>>> import numpy as np
>>> from numpy import linalg as LA
>>> np.set_printoptions(suppress=True, linewidth=140)
>>> m1 = np.load("test19.npy")
>>> m1
array([[16, 16,  4,  0, 16],
       [16, 16,  4,  0, 16],
       [ 4,  4,  1,  0,  4],
       [ 0,  0,  0,  0,  0],
       [16, 16,  4,  0, 16]])
>>> np.trace(m1)
np.int64(49)
>>> np.allclose(m1, m1.T)
True
>>> LA.matrix_power(m1, 3)
array([[38416, 38416,  9604,     0, 38416],
       [38416, 38416,  9604,     0, 38416],
       [ 9604,  9604,  2401,     0,  9604],
       [    0,     0,     0,     0,     0],
       [38416, 38416,  9604,     0, 38416]])
>>> (m1 + m1.T) / 2
array([[16., 16.,  4.,  0., 16.],
       [16., 16.,  4.,  0., 16.],
       [ 4.,  4.,  1.,  0.,  4.],
       [ 0.,  0.,  0.,  0.,  0.],
       [16., 16.,  4.,  0., 16.]])
>>> m1 @ m1
array([[784, 784, 196,   0, 784],
       [784, 784, 196,   0, 784],
       [196, 196,  49,   0, 196],
       [  0,   0,   0,   0,   0],
       [784, 784, 196,   0, 784]])
>>> np.round(LA.eigvals(m1).sum().real, 3)
np.float64(49.0)
>>> F = np.loadtxt("out11.csv", delimiter=",")
>>> F
array([[-2.4  , -0.832, -1.61 ],
       [ 1.848,  0.184,  0.418],
       [ 0.089,  0.21 ,  0.438],
       [ 2.156, -0.191,  0.839],
       [ 2.419, -0.493,  1.395],
       [-2.038,  0.32 , -1.638],
       [ 0.248, -0.063,  0.433],
       [-1.745, -0.308, -1.088],
       [-2.063, -0.039, -0.855],
       [ 3.746, -0.211,  1.896],
       [-1.163, -0.108, -0.447],
       [-1.555,  0.018, -1.296],
       [-0.311,  0.166, -0.148],
       [-2.401,  0.02 , -1.499],
       [ 1.76 , -0.232,  0.699],
       [ 3.01 , -0.072,  1.037],
       [ 1.351, -0.094,  0.526],
       [-2.421, -0.025, -1.052],
       [-0.21 , -0.098, -0.221],
       [ 0.828, -0.387,  0.278],
       [ 2.915, -0.044,  1.564],
       [ 2.79 ,  0.716,  0.883],
       [ 1.908,  0.527,  1.506],
       [-1.789,  0.033, -1.515],
       [ 0.702, -0.055, -0.084],
       [ 2.888,  0.167,  1.421],
       [ 0.584, -0.294,  0.39 ],
       [-0.99 , -0.393, -0.26 ],
       [ 0.226,  0.126,  0.488],
       [ 0.262,  0.358,  0.128]])
>>> x0 = np.array([8, 0, 0])
>>> (F @ x0).argmax()
np.int64(9)
>>> print(np.sign((F @ x0).round(6)))
[-1.  1.  1.  1.  1. -1.  1. -1. -1.  1. -1. -1. -1. -1.  1.  1.  1. -1. -1.  1.  1.  1.  1. -1.  1.  1.  1. -1.  1.  1.]
>>> f, r1 = F[8], F[6]
>>> np.round(f @ r1, 3)
np.float64(-0.879)
>>> round(f @ f, 3)
np.float64(4.989)
>>> pr = (f @ r1) / (f @ f) * f
>>> round((r1 - pr) @ f, 3)
np.float64(-0.0)
>>> np.round(r1 - pr, 3)
array([-0.116, -0.07 ,  0.282])
>>> Xs = F - F.mean(axis=0)
>>> U, sig, vt = LA.svd(Xs, full_matrices=False)
>>> print(np.abs(U[:, 0]).argmax())
9
>>> LA.matrix_rank(Xs)
np.int64(3)
>>> sig.round(3)
array([11.578,  1.637,  1.529])
>>> print(np.searchsorted(np.cumsum(sig ** 2) / (sig ** 2).sum(), 0.9) + 1)
1
>>> z = F[:, 1] > np.median(F[:, 1])
>>> f = F[z].mean(axis=0) - F[~z].mean(axis=0)
>>> z.astype(int)
array([0, 1, 1, 0, 0, 1, 0, 0, 1, 0, 0, 1, 1, 1, 0, 0, 0, 1, 0, 0, 1, 1, 1, 1, 0, 1, 0, 0, 1, 1])
>>> ((F - F.mean(axis=0)) @ f > 0).astype(int)
array([1, 0, 1, 0, 0, 1, 0, 1, 1, 0, 1, 1, 1, 1, 0, 0, 0, 1, 1, 0, 0, 0, 0, 1, 0, 0, 0, 1, 1, 1])
>>> f.round(3)
array([-0.663,  0.438, -0.329])
>>> feats = np.loadtxt("run4.csv", delimiter=",")
>>> print(feats)
[[ 4.  1.]
 [12.  3.]
 [36.  9.]
 [ 8.  2.]]
>>> dist = LA.norm(F[:, None] - F[None], axis=-1)
>>> (dist + 1e9 * np.eye(30)).round(6).argmin(axis=1)
array([13, 14, 28, 14,  3, 23, 28, 11, 17, 20, 27, 23, 18, 17,  3, 25, 14,  8, 12, 26, 25, 25,  3, 11, 19, 20, 19, 10,  2,  2])
>>> dist[:5, :5].round(3)
array([[0.   , 4.816, 3.388, 5.212, 5.689],
       [4.816, 0.   , 1.759, 0.642, 1.319],
       [3.388, 1.759, 0.   , 2.143, 2.615],
       [5.212, 0.642, 2.143, 0.   , 0.685],
       [5.689, 1.319, 2.615, 0.685, 0.   ]])
>>> dist.mean(axis=1).argmax()
np.int64(9)
>>> K = np.loadtxt("layer3.csv", delimiter=",")
>>> K
array([[ -7.,   8.,  -4.,   7., -12.],
       [  0.,   6.,   2.,  -7.,   6.],
       [  8.,  -4.,  -3.,  -2.,  -9.],
       [  3.,  -3.,   8.,  -6.,  24.],
       [ -8.,  -7.,   6.,  -5.,  18.],
       [  5.,  -2.,   4.,   7.,  12.],
       [  5.,   6.,   4.,  -9.,  12.]])
>>> print(np.unravel_index(np.abs(K).argmax(), K.shape))
(np.int64(3), np.int64(4))
>>> np.round(LA.svd(K, compute_uv=False), 3) + 0
array([41.709, 15.919, 14.919, 11.72 ,  0.   ])
>>> LA.rank(K)
Traceback (most recent call last):
  File "<python-input-43>", line 1, in <module>
    LA.rank(K)
    ^^^^^^^
AttributeError: module 'numpy.linalg' has no attribute 'rank'
>>> print(K.sum(axis=1))
[ -8.   7. -10.  26.   4.  26.  18.]
>>> LA.matrix_rank(K)
np.int64(4)
>>> K[7]
Traceback (most recent call last):
  File "<python-input-46>", line 1, in <module>
    K[7]
    ~^^^
IndexError: index 7 is out of bounds for axis 0 with size 7
>>> K[:, 5]
Traceback (most recent call last):
  File "<python-input-47>", line 1, in <module>
    K[:, 5]
    ~^^^^^^
IndexError: index 5 is out of bounds for axis 1 with size 5
>>> LA.matrix_rank(K, rtol=0.1)
np.int64(4)
>>> print(np.round(LA.norm(K, 2) / LA.norm(K), 3))
0.86
>>> LA.cond(K) > 100
np.True_
